$ python -q
>>> import numpy as np
>>> np.set_printoptions(precision=2, suppress=True, linewidth=160, sign=" ")
>>> rd = lambda a: np.round(a, 2) + 0
>>> J = np.load("m.npy")
>>> J
array([[ -7.93, -12.03,  -5.56,   4.65, -19.35,  31.05],
       [ -8.99, -10.72,  -4.56,   4.15, -19.92,  31.56],
       [ -7.13, -10.37,  -3.61,   4.24, -17.53,  33.5 ],
       [ -6.5 ,  -9.68,  -2.67,   3.46, -19.71,  31.72],
       [ -8.27, -11.89,  -2.79,   3.7 , -19.98,  34.11],
       [ -8.13,  -9.04,  -2.07,   4.01, -19.47,  32.51],
       [ -9.12, -10.67,  -6.86,   3.42, -20.9 ,  32.73],
       [ -7.35, -10.13,  -4.1 ,   1.51, -20.21,  31.68],
       [ -7.08,  -9.88,  -4.48,   3.16, -20.85,  34.26],
       [  4.66,   5.84,  20.25,   3.86, -37.99, -11.91]])
>>> hat = J @ np.linalg.solve(J.T @ J, J.T)
>>> np.allclose(hat @ hat, hat)
True
>>> q, V = np.linalg.qr(J[:, :2])[0], np.linalg.qr(J[:, 2:])[0]
>>> sigma = np.linalg.svd(q.T @ V, compute_uv=False)
>>> rd(np.linalg.norm(q @ q.T - V @ V.T, 2))
np.float64(1.0)
>>> M = np.load("run10.npy")
>>> M
array([[ 3.3, -2. ,  3. ,  2. ,  3. ,  3. ],
       [ 1. , -2.7,  0. , -2. , -3. ,  2. ],
       [ 2. , -3. ,  1.3,  2. ,  1. ,  0. ],
       [ 0. ,  1. ,  1. ,  2.3,  0. ,  2. ],
       [-1. ,  3. , -3. ,  2. , -1.7, -3. ],
       [ 3. , -2. ,  3. ,  2. ,  3. ,  3.3]])
>>> rng = np.random.default_rng(4017)
>>> labels = rng.permutation(6)
>>> labels
array([ 5,  3,  4,  1,  2,  0])
>>> out = M[labels][:, labels]
>>> np.allclose(out, M)
False
>>> rd(np.sort(np.abs(np.linalg.eigvals(out))))
array([ 0.3 ,  1.06,  2.72,  4.4 ,  4.4 ,  6.85])
>>> rd(np.linalg.det(out)), rd(np.linalg.det(M[labels]))
(np.float64(-115.04), np.float64(115.04))
>>> out
array([[ 3.3,  2. ,  3. , -2. ,  3. ,  3. ],
       [ 2. ,  2.3,  0. ,  1. ,  1. ,  0. ],
       [-3. ,  2. , -1.7,  3. , -3. , -1. ],
       [ 2. , -2. , -3. , -2.7,  0. ,  1. ],
       [ 0. ,  2. ,  1. , -3. ,  1.3,  2. ],
       [ 3. ,  2. ,  3. , -2. ,  3. ,  3.3]])
>>> x = np.array([1, 2, -1, 4, -1, -4])
>>> out @ (2 * x)
array([-37.4,  19.2,  43.4, -27.6, -36.6, -40.4])
>>> out @ np.ones(6)
array([12.3,  6.3, -3.7, -4.7,  3.3, 12.3])
>>> out @ np.eye(6)[0]
array([ 3.3,  2. , -3. ,  2. ,  0. ,  3. ])
>>> q, V = np.linalg.qr(M[:, :1])[0], np.linalg.qr(M[:, 1:])[0]
>>> sigma = np.linalg.svd(q.T @ V, compute_uv=False)
>>> rd(np.degrees(np.arccos(sigma.clip(0, 1))))
array([ 5.15])
>>> rd(sigma)
array([ 1.])
>>> rd(np.linalg.norm(q @ q.T - V @ V.T, 2))
np.float64(1.0)
>>> r0 = np.array([1, -3, 1, -3, -1, -2])
>>> out = M + np.outer(r0, np.eye(6)[3])
>>> np.linalg.matrix_rank(out - M)
np.int64(1)
>>> x = np.array([3, 5, -3, 3, -6, 3])
>>> rd(M @ (2 * x))
array([-24.2,  15. , -25.8,  29.8,  56.4, -24.2])
>>> np.sign((M @ x).round(6))
array([-1.,  1., -1.,  1.,  1., -1.])
>>> np.linalg.norm(M @ x) <= np.linalg.norm(M, 2) * np.linalg.norm(x) + 1e-9
np.True_
>>> M @ np.eye(6)[5]
array([ 3. ,  2. ,  0. ,  2. , -3. ,  3.3])
>>> rd((M * x).sum(axis=1))
array([-12.1,   7.5, -12.9,  14.9,  28.2, -12.1])
>>> W2 = np.sign(np.array([[1, 3, 5, 0], [3, 4, 3, 5], [5, 5, 4, 0], [0, 4, 2, 4]]))
>>> out = (np.tril(W2, -1) + np.eye(4)) @ (np.triu(W2, 1) + np.eye(4))
>>> w = np.array([-7, 7, 4, -2])
>>> A = np.rint(out * w @ np.linalg.inv(out)) + 0
>>> A
array([[-35.,  17.,  11., -14.],
       [-51.,  27.,  17., -23.],
       [-51.,  23.,  21., -23.],
       [-18.,   6.,  12., -11.]])
>>> r0 = np.array([1, 3, 3, 0])
>>> out = A + np.outer(r0, np.eye(4)[2])
>>> out
array([[-35.,  17.,  12., -14.],
       [-51.,  27.,  20., -23.],
       [-51.,  23.,  24., -23.],
       [-18.,   6.,  12., -11.]])
>>> C2 = out.T @ out
>>> rd(np.linalg.svd(out, compute_uv=False) ** 2)
array([ 10915.32,     53.03,      3.74,      0.91])
>>> np.trace(C2), (out ** 2).sum()
(np.float64(10973.0), np.float64(10973.0))
>>> rd(np.linalg.eigvalsh(C2)[::-1])
array([ 10915.32,     53.03,      3.74,      0.91])
>>> theta = np.radians(72)
>>> Rm = np.eye(4)
>>> Rm[3, 3] = Rm[2, 2] = np.cos(theta)
>>> Rm[3, 2], Rm[2, 3] = -np.sin(theta), np.sin(theta)
>>> rd(Rm)
array([[ 1.  ,  0.  ,  0.  ,  0.  ],
       [ 0.  ,  1.  ,  0.  ,  0.  ],
       [ 0.  ,  0.  ,  0.31,  0.95],
       [ 0.  ,  0.  , -0.95,  0.31]])
>>> out = A @ Rm.T
>>> rd(np.abs(out - A).max(axis=0))
array([  0.  ,   0.  ,  36.38,   4.08])
>>> rd(out)
array([[-35.  ,  17.  ,  -9.92, -14.79],
       [-51.  ,  27.  , -16.62, -23.28],
       [-51.  ,  23.  , -15.38, -27.08],
       [-18.  ,   6.  ,  -6.75, -14.81]])
>>> np.allclose(np.linalg.norm(A, axis=1), np.linalg.norm(out, axis=1))
True
>>> rd(np.linalg.det(Rm)), rd(np.trace(Rm))
(np.float64(1.0), np.float64(2.62))
>>> [round(float(x), 2) for x in np.linalg.svd(A, compute_uv=False)[:3]]
[103.16, 7.7, 1.93]
>>> np.linalg.cond(A) > 100
np.True_
>>> E = np.load("case13.npy")
>>> rd(E)
array([[ 0.33,  0.33,  0.33],
       [ 0.4 ,  0.6 ,  0.  ],
       [ 0.5 ,  0.  ,  0.5 ]])
>>> x = np.array([-3, -3, 2])
>>> rhs = E @ x
>>> coef, lr = np.zeros(3), 1 / np.linalg.norm(E, 2) ** 2
>>> for i in range(200):
...     coef -= lr * E.T @ (E @ coef - rhs)
...     if i % 50 == 0: print(i, round(np.linalg.norm(E @ coef - rhs), 2))
... 
0 1.24
50 0.13
100 0.06
150 0.03
>>> rd(coef)
array([-2.9 , -3.05,  1.92])
>>> x = np.array([-1, 0, 1])
>>> rhs = E @ x
>>> rhs
array([ 0. , -0.4,  0. ])
>>> rd(np.linalg.solve(E, rhs + E[:, 1]))
array([-1.,  1.,  1.])
>>> rd(np.linalg.solve(E, rhs))
array([-1.,  0.,  1.])
>>> rd(np.linalg.solve(E, 5 * rhs))
array([-5.,  0.,  5.])
>>> w, V = np.linalg.eig(E)
>>> rd(np.sort(np.linalg.eigvals(np.linalg.inv(E))))
array([-8.31,  1.  ,  1.81])
>>> rd(np.prod(w))
np.float64(-0.07)
>>> F = np.load("x.npy")
>>> F
array([[ 1,  3,  0,  0],
       [ 4,  0,  0,  0],
       [ 0,  0,  1,  3],
       [ 0,  0,  4,  0]])
>>> rd(np.linalg.det(F))
np.float64(144.0)
>>> F @ F
array([[ 13,   3,   0,   0],
       [  4,  12,   0,   0],
       [  0,   0,  13,   3],
       [  0,   0,   4,  12]])
>>> rd(np.sort(np.linalg.eigvals(F).real))
array([-3., -3.,  4.,  4.])
>>> (np.linalg.matrix_power((F != 0) + (F.T != 0) + np.eye(4), 4) > 0).astype(int)
array([[ 1,  1,  0,  0],
       [ 1,  1,  0,  0],
       [ 0,  0,  1,  1],
       [ 0,  0,  1,  1]])
>>> q, Rm = np.linalg.qr(F)
>>> rd(q.T @ q)
array([[ 1.,  0.,  0.,  0.],
       [ 0.,  1.,  0.,  0.],
       [ 0.,  0.,  1.,  0.],
       [ 0.,  0.,  0.,  1.]])
>>> r0 = np.array([-2, 3, -3, -1])
>>> out = F + np.outer(r0, np.eye(4)[1])
>>> np.linalg.matrix_rank(out - F)
np.int64(1)
>>> left, sigma, Vh = np.linalg.svd(F, full_matrices=False)
>>> rd(sigma / sigma[0])
array([ 1.  ,  1.  ,  0.67,  0.67])
>>> (sigma > 1e-8).sum()
np.int64(4)
>>> left.shape, sigma.shape, Vh.shape
((4, 4), (4,), (4, 4))
>>> np.allclose(left * sigma @ Vh, F)
True
>>> rd(np.cumsum(sigma ** 2) / np.sum(sigma ** 2))
array([ 0.35,  0.69,  0.85,  1.  ])
>>> feats = np.load("a.npy")
>>> feats
array([[ 5.05,  5.  ,  0.  ,  0.  ,  5.  ],
       [ 1.  ,  5.05,  2.  ,  5.  ,  3.  ],
       [ 3.  ,  0.  ,  2.05,  3.  ,  1.  ],
       [ 4.  ,  3.  ,  1.  ,  2.05,  1.  ],
       [ 5.  ,  5.  ,  0.  ,  0.  ,  5.05]])
>>> left, sigma, Vh = np.linalg.svd(feats)
>>> rd(sigma)
array([ 14.79,   5.93,   3.68,   1.57,   0.  ])
>>> out = left[:, :4] @ np.diag(sigma[:4]) @ Vh[:4]
>>> rd(np.linalg.norm(feats - out, 2)), rd(sigma[4])
(np.float64(0.0), np.float64(0.0))
>>> rd(np.abs(feats - out).max())
np.float64(0.0)
>>> left, sigma, Vh = np.linalg.svd(feats, full_matrices=False)
>>> left.shape, sigma.shape, Vh.shape
((5, 5), (5,), (5, 5))
>>> rd(np.abs(Vh[0]))
array([ 0.55,  0.6 ,  0.11,  0.24,  0.51])
>>> np.abs(left[:, 0]).round(6).argmax()
np.int64(0)
>>> rd(np.cumsum(sigma ** 2) / np.sum(sigma ** 2))
array([ 0.81,  0.94,  0.99,  1.  ,  1.  ])
>>> rd(sigma)
array([ 14.79,   5.93,   3.68,   1.57,   0.  ])
>>> rd(left.T @ left)
array([[ 1.,  0.,  0.,  0.,  0.],
       [ 0.,  1.,  0.,  0.,  0.],
       [ 0.,  0.,  1.,  0.,  0.],
       [ 0.,  0.,  0.,  1.,  0.],
       [ 0.,  0.,  0.,  0.,  1.]])
>>> rd(left.T @ feats @ Vh.T)
array([[ 14.79,   0.  ,   0.  ,   0.  ,   0.  ],
       [  0.  ,   5.93,   0.  ,   0.  ,   0.  ],
       [  0.  ,   0.  ,   3.68,   0.  ,   0.  ],
       [  0.  ,   0.  ,   0.  ,   1.57,   0.  ],
       [  0.  ,   0.  ,   0.  ,   0.  ,   0.  ]])
>>> m1 = np.load("data.npy")
>>> rd(m1)
array([[ 1.  , -0.02,  0.01, -0.06],
       [-0.02,  0.93,  0.04, -0.25],
       [ 0.01,  0.04,  0.98,  0.15],
       [-0.06, -0.25,  0.15,  0.09]])
>>> w, V = np.linalg.eigh(m1)
>>> rd(V @ np.diag(w) @ V.T)
array([[ 1.  , -0.02,  0.01, -0.06],
       [-0.02,  0.93,  0.04, -0.25],
       [ 0.01,  0.04,  0.98,  0.15],
       [-0.06, -0.25,  0.15,  0.09]])
>>> rd(np.linalg.svd(m1, compute_uv=False))
array([ 1.,  1.,  1.,  0.])
>>> rd(w)
array([ 0.,  1.,  1.,  1.])
>>> (w > 1e-8).sum(), (w < -1e-8).sum()
(np.int64(3), np.int64(0))
>>> rd(w.sum()), rd(np.trace(m1))
(np.float64(3.0), np.float64(3.0))
>>> np.unique(w.round(6) + 0, return_counts=True)[1]
array([ 1,  3])
>>> rd(np.linalg.eigvalsh(m1 @ m1))
array([ 0.,  1.,  1.,  1.])
>>> rd(V.T @ m1 @ V)
array([[ 0.,  0.,  0.,  0.],
       [ 0.,  1.,  0.,  0.],
       [ 0.,  0.,  1.,  0.],
       [ 0.,  0.,  0.,  1.]])
>>> C2 = m1.T @ m1
>>> np.linalg.matrix_rank(C2)
np.int64(3)
>>> rd(np.trace(C2)), rd((m1 ** 2).sum())
(np.float64(3.0), np.float64(3.0))
>>> rd(np.linalg.eigvalsh(C2)[::-1])
array([ 1.,  1.,  1.,  0.])
>>> (m1 @ m1.T).shape
(4, 4)
>>> rd(np.linalg.svd(m1, compute_uv=False) ** 2)
array([ 1.,  1.,  1.,  0.])
>>> rd(C2)
array([[ 1.  , -0.02,  0.01, -0.06],
       [-0.02,  0.93,  0.04, -0.25],
       [ 0.01,  0.04,  0.98,  0.15],
       [-0.06, -0.25,  0.15,  0.09]])
>>> rd(np.einsum("ij,ji->", C2, C2))
np.float64(3.0)
>>> rd(np.kron(np.eye(2, dtype=int), C2))
array([[ 1.  , -0.02,  0.01, -0.06,  0.  ,  0.  ,  0.  ,  0.  ],
       [-0.02,  0.93,  0.04, -0.25,  0.  ,  0.  ,  0.  ,  0.  ],
       [ 0.01,  0.04,  0.98,  0.15,  0.  ,  0.  ,  0.  ,  0.  ],
       [-0.06, -0.25,  0.15,  0.09,  0.  ,  0.  ,  0.  ,  0.  ],
       [ 0.  ,  0.  ,  0.  ,  0.  ,  1.  , -0.02,  0.01, -0.06],
       [ 0.  ,  0.  ,  0.  ,  0.  , -0.02,  0.93,  0.04, -0.25],
       [ 0.  ,  0.  ,  0.  ,  0.  ,  0.01,  0.04,  0.98,  0.15],
       [ 0.  ,  0.  ,  0.  ,  0.  , -0.06, -0.25,  0.15,  0.09]])
>>> rd(np.linalg.det(C2.T))
np.float64(0.0)
>>> rd(np.linalg.eigvals(C2))
array([ 0.,  1.,  1.,  1.])
>>> w, V = np.linalg.eigh(m1)
>>> x = np.array([2, 1, 1, 0])
>>> rd(np.abs(m1).sum(axis=1).max()), rd(np.abs(w).max())
(np.float64(1.24), np.float64(1.0))
>>> rd(x @ m1 @ x)
np.float64(5.95)
>>> rd(V * np.abs(w) @ V.T)
array([[ 1.  , -0.02,  0.01, -0.06],
       [-0.02,  0.93,  0.04, -0.25],
       [ 0.01,  0.04,  0.98,  0.15],
       [-0.06, -0.25,  0.15,  0.09]])
>>> rd(V * np.maximum(w, 0) @ V.T)
array([[ 1.  , -0.02,  0.01, -0.06],
       [-0.02,  0.93,  0.04, -0.25],
       [ 0.01,  0.04,  0.98,  0.15],
       [-0.06, -0.25,  0.15,  0.09]])
>>> left, sigma, Vh = np.linalg.svd(m1)
>>> V = Vh[:(sigma > 1e-8).sum()]
>>> x = m1[3] + 5 * m1[1] + rng.integers(2) * np.eye(4)[2]
>>> rd(x)
array([-0.14,  4.42,  0.35, -1.13])
>>> np.allclose(V.T @ V @ x, x)
True
>>> np.linalg.matrix_rank(np.vstack([m1, x]))
np.int64(3)
>>> rd(V.T @ V)
array([[ 1.  , -0.02,  0.01, -0.06],
       [-0.02,  0.93,  0.04, -0.25],
       [ 0.01,  0.04,  0.98,  0.15],
       [-0.06, -0.25,  0.15,  0.09]])
>>> X = np.load("out2.npy")
>>> rd(X)
array([[-0.52,  2.34,  5.44,  5.73,  1.7 , -5.38],
       [ 2.01,  2.72,  2.56,  1.42,  2.25, -8.66],
       [ 2.63, -1.11, -5.97, -7.47, -0.55,  0.32],
       [ 3.87,  0.96, -3.62, -5.83,  1.13, -5.98],
       [ 3.21,  2.31,  0.03, -1.8 ,  2.08, -8.76],
       [-2.23,  1.43,  6.04,  7.32,  0.83, -1.51],
       [-2.85, -2.51, -0.93,  0.7 , -2.18,  8.91],
       [ 0.9 , -2.19, -5.67, -6.19, -1.55,  4.64],
       [-3.87, -1.25,  3.02,  5.23, -1.35,  6.72],
       [-3.85, -0.78,  3.94,  6.14, -1.  ,  5.52],
       [ 1.14,  2.72,  3.82,  3.17,  2.17, -7.87],
       [ 3.33,  2.23, -0.3 , -2.2 ,  2.03, -8.66],
       [ 3.85,  0.79, -3.92, -6.12,  1.  , -5.54],
       [ 3.78,  1.63, -2.14, -4.3 ,  1.63, -7.58],
       [-3.63, -0.14,  4.9 ,  6.98, -0.5 ,  3.73],
       [-3.8 , -0.58,  4.28,  6.45, -0.84,  4.97],
       [ 2.27,  2.68,  2.12,  0.82,  2.25, -8.8 ],
       [-3.85, -0.78,  3.93,  6.13, -1.  ,  5.52],
       [-3.18,  0.54,  5.62,  7.44,  0.06,  1.62],
       [-2.68,  1.06,  5.95,  7.48,  0.51, -0.15],
       [-3.07,  0.67,  5.72,  7.48,  0.17,  1.19],
       [-3.51, -2.06,  0.9 ,  2.91, -1.92,  8.4 ],
       [ 3.6 ,  0.09, -4.96, -7.02,  0.46, -3.58]])
>>> out = X + rng.integers(-2, 3, (23, 2)) @ rng.integers(-2, 3, (2, 6))
>>> rd(out)
array([[ -4.52,   6.34,   9.44,   3.73,  -0.3 ,  -3.38],
       [  0.01,   4.72,  10.56,  -4.58,  -3.75,  -6.66],
       [  3.63,  -2.11,  -9.97,  -4.47,   2.45,  -0.68],
       [  6.87,  -2.04,  -9.62,  -1.83,   5.13,  -7.98],
       [  8.21,  -2.69,  -1.97,  -1.8 ,   2.08, -10.76],
       [ -1.23,   0.43,   2.04,  10.32,   3.83,  -2.51],
       [ -2.85,  -2.51,   5.07,  -4.3 ,  -7.18,   9.91],
       [ -0.1 ,  -1.19,  -7.67,  -4.19,   0.45,   4.64],
       [ -6.87,   1.75,   3.02,   6.23,  -0.35,   7.72],
       [ -3.85,  -0.78,  -2.06,  11.14,   4.  ,   4.52],
       [  0.14,   3.72,   1.82,   5.17,   4.17,  -7.87],
       [  0.33,   5.23,  -0.3 ,  -1.2 ,   3.03,  -7.66],
       [  3.85,   0.79,  -9.92,  -1.12,   6.  ,  -6.54],
       [  0.78,   4.63,   3.86,  -8.3 ,  -2.37,  -5.58],
       [  0.37,  -4.14,   0.9 ,   8.98,   1.5 ,   1.73],
       [ -8.8 ,   4.42,   6.28,   6.45,  -0.84,   6.97],
       [ -2.73,   7.68,   4.12,   0.82,   2.25,  -6.8 ],
       [  2.15,  -6.78,   3.93,   4.13,  -3.  ,   3.52],
       [ -0.18,  -2.46,  -0.38,  11.44,   4.06,  -0.38],
       [ -6.68,   5.06,   9.95,   5.48,  -1.49,   1.85],
       [ -9.07,   6.67,   5.72,   9.48,   2.17,   3.19],
       [ -3.51,  -2.06,  -5.1 ,   7.91,   3.08,   7.4 ],
       [  1.6 ,   2.09,  -8.96,  -3.02,   4.46,  -3.58]])
>>> np.abs(out - X).sum(axis=1)
array([ 18.,  26.,  13.,  22.,  14.,  13.,  17.,   8.,   9.,  17.,   8.,   9.,  17.,  22.,  18.,  14.,  14.,  18.,  22.,  18.,  18.,  17.,  16.])
